% ipython --no-banner

In [1]: import numpy as np

In [2]: np.set_printoptions(precision=2, suppress=True, linewidth=160, sign=" ")

In [3]: def rd(a):
   ...:     return np.round(a, 2) + 0
   ...: 

In [4]: arr = np.load("test16.npy")

In [5]: rd(arr)
Out[5]: 
array([[ 1.  ,  0.  ,  0.  ,  0.  ],
       [ 0.  ,  0.81,  0.59,  0.  ],
       [ 0.  , -0.59,  0.81,  0.  ],
       [ 0.  ,  0.  ,  0.  ,  1.  ]])

In [6]: O, V = np.linalg.qr(arr[:, :1])[0], np.linalg.qr(arr[:, 1:])[0]

In [7]: sv = np.linalg.svd(O.T @ V, compute_uv=False)

In [8]: np.degrees(np.arccos(sv.clip(0, 1)))
Out[8]: array([ 90.])

In [9]: (sv > 0.9).sum()
Out[9]: np.int64(0)

In [10]: B = np.array([[-5, -3], [5, 2], [-3, -5]])

In [11]: M = np.tile(B, (2, 3))

In [12]: M
Out[12]: 
array([[-5, -3, -5, -3, -5, -3],
       [ 5,  2,  5,  2,  5,  2],
       [-3, -5, -3, -5, -3, -5],
       [-5, -3, -5, -3, -5, -3],
       [ 5,  2,  5,  2,  5,  2],
       [-3, -5, -3, -5, -3, -5]])

In [13]: # row 3 repeats row 0

In [14]: O = arr.astype(float).copy()

In [15]: for j in range(4):
    ...:     O[:, j] -= O[:, :j] @ (O[:, :j].T @ O[:, j])
    ...:     O[:, j] /= np.linalg.norm(O[:, j])
    ...: 

In [16]: rd(O.T @ O)
Out[16]: 
array([[ 1.,  0.,  0.,  0.],
       [ 0.,  1.,  0.,  0.],
       [ 0.,  0.,  1.,  0.],
       [ 0.,  0.,  0.,  1.]])

In [17]: Uu, sv, Vh = np.linalg.svd(M)

In [18]: np.argmax(sv[:-1] / (sv[1:] + 1e-6)) + 1
Out[18]: np.int64(2)

In [19]: B = Uu[:, :2] @ np.diag(sv[:2]) @ Vh[:2]

In [20]: rd(B)
Out[20]: 
array([[-5., -3., -5., -3., -5., -3.],
       [ 5.,  2.,  5.,  2.,  5.,  2.],
       [-3., -5., -3., -5., -3., -5.],
       [-5., -3., -5., -3., -5., -3.],
       [ 5.,  2.,  5.,  2.,  5.,  2.],
       [-3., -5., -3., -5., -3., -5.]])

In [21]: rd(np.abs(M - B).max())
Out[21]: np.float64(0.0)

In [22]: np.linalg.matrix_rank(M, rtol=0.05)
Out[22]: np.int64(2)
